$ python3 -q
>>> import numpy as np
>>> import numpy.linalg as la
>>> np.set_printoptions(precision=3, suppress=True, linewidth=120)
>>> A = np.array([[0, 4, 1], [1, 0, 4], [4, 1, 0]])
>>> np.allclose(A @ A.T, A.T @ A)
True
>>> np.trace(A)
np.int64(0)
>>> np.allclose(A, A.T)
False
>>> la.matrix_power(A, 3)
array([[65, 48, 12],
       [12, 65, 48],
       [48, 12, 65]])
>>> q, r_ = la.qr(A)
>>> q.shape, r_.shape
((3, 3), (3, 3))
>>> round(float(np.trace(q @ q.T)), 3)
3.0
>>> round(abs(r_[0, 0]), 3), round(la.norm(A[:, 0]), 3)
(np.float64(4.123), np.float64(4.123))
>>> np.round(q.T @ q, 3) + 0
array([[1., 0., 0.],
       [0., 1., 0.],
       [0., 0., 1.]])
>>> r_
array([[-4.123, -0.97 , -0.97 ],
       [ 0.   ,  4.007,  0.763],
       [ 0.   ,  0.   , -3.934]])
>>> x = np.array([2, 1, -2])
>>> target = r_ @ x
>>> beta, lr = np.zeros(3), 1 / la.norm(r_, 2) ** 2
>>> for i in range(4):
...     beta -= lr * r_.T @ (r_ @ beta - target)
...     if i % 1 == 0: print(i, round(la.norm(r_ @ beta - target), 3))
... 
0 5.095
1 2.446
2 1.174
3 0.563
>>> beta
array([ 1.912,  0.965, -1.876])
>>> W0 = np.loadtxt("layer13.csv", delimiter=",")
>>> W0
array([[-0.1  ,  0.7  ,  0.6  ,  1.1  , -1.1  ],
       [ 0.309, -0.011, -1.127, -0.923,  0.293],
       [-0.2  ,  1.1  ,  0.4  ,  0.5  , -0.9  ],
       [ 0.3  ,  0.   , -1.1  , -0.9  ,  0.3  ]])
>>> out = W0 / la.norm(W0, axis=1, keepdims=True)
>>> G = out @ out.T
>>> np.round(np.degrees(np.arccos(np.clip(G[0, 1], -1, 1))), 3)
np.float64(138.303)
>>> la.norm(out, axis=1)
array([1., 1., 1., 1.])
>>> (np.abs(G) > 0.9).astype(int)
array([[1, 0, 1, 0],
       [0, 1, 0, 1],
       [1, 0, 1, 0],
       [0, 1, 0, 1]])
>>> G
array([[ 1.   , -0.747,  0.903, -0.748],
       [-0.747,  1.   , -0.524,  1.   ],
       [ 0.903, -0.524,  1.   , -0.523],
       [-0.748,  1.   , -0.523,  1.   ]])
>>> (G - 2 * np.eye(4)).round(6).argmax(axis=1)
array([2, 3, 0, 1])
